% ipython --no-banner

In [1]: import numpy as np

In [2]: np.set_printoptions(precision=2, suppress=True, linewidth=160, sign=" ")

In [3]: def tidy(a):
   ...:     return np.round(a, 2) + 0
   ...: 

In [4]: F, _ = np.linalg.qr(np.array([[0.2, -0.7, 1.4], [1.4, 2.5, 0.7], [0.0, -0.8, 0.0]]))

In [5]: print(tidy(F))
[[-0.14  0.79 -0.6 ]
 [-0.99 -0.11  0.09]
 [ 0.    0.61  0.79]]

In [6]: T = np.stack([F, 2 * F, F[::-1]])

In [7]: print(np.linalg.matrix_rank(T.reshape(3, -1)))
2

In [8]: print(tidy(np.linalg.norm(F) ** 2 / np.linalg.norm(F, 2) ** 2))
3.0

In [9]: print(tidy(np.linalg.norm(F[0] - F[1])))
1.41

In [10]: print(tidy(np.linalg.norm(F, axis=0)))
[ 1.  1.  1.]

In [11]: print(tidy(np.linalg.norm(F, "nuc")))
3.0

In [12]: x = np.array([-2, -2, -2])

In [13]: print(tidy(F.T @ (F @ x)))
[-2. -2. -2.]

In [14]: print(tidy(np.linalg.norm(x)), tidy(np.linalg.norm(F @ x)))
3.46 3.46

In [15]: print(tidy(np.linalg.inv(F)))
[[-0.14 -0.99  0.  ]
 [ 0.79 -0.11  0.61]
 [-0.6   0.09  0.79]]

In [16]: print(tidy(np.sort(np.abs(np.degrees(np.angle(np.linalg.eigvals(F)))))))
[   0.    103.28  103.28]

In [17]: print(tidy(np.abs(np.linalg.eigvals(F))))
[ 1.  1.  1.]

In [18]: print(tidy(np.linalg.det(F)))
1.0

In [19]: print(tidy(np.linalg.eigvals(F)))
[-0.23+0.97j -0.23-0.97j  1.  +0.j  ]

In [20]: print(tidy(np.linalg.det(2 * F)), tidy(np.linalg.det(F)))
8.0 1.0

In [21]: print(tidy(np.kron(np.eye(2, dtype=int), F)))
[[-0.14  0.79 -0.6   0.    0.    0.  ]
 [-0.99 -0.11  0.09  0.    0.    0.  ]
 [ 0.    0.61  0.79  0.    0.    0.  ]
 [ 0.    0.    0.   -0.14  0.79 -0.6 ]
 [ 0.    0.    0.   -0.99 -0.11  0.09]
 [ 0.    0.    0.    0.    0.61  0.79]]

In [22]: print(tidy(np.linalg.det(F[::-1])))
-1.0

In [23]: print(tidy(np.linalg.eigvals(F).sum().real))
0.54

In [24]: print(tidy(np.einsum("ij,ji->", F, F)))
-0.79

In [25]: print(tidy(np.linalg.det(F.T)))
1.0
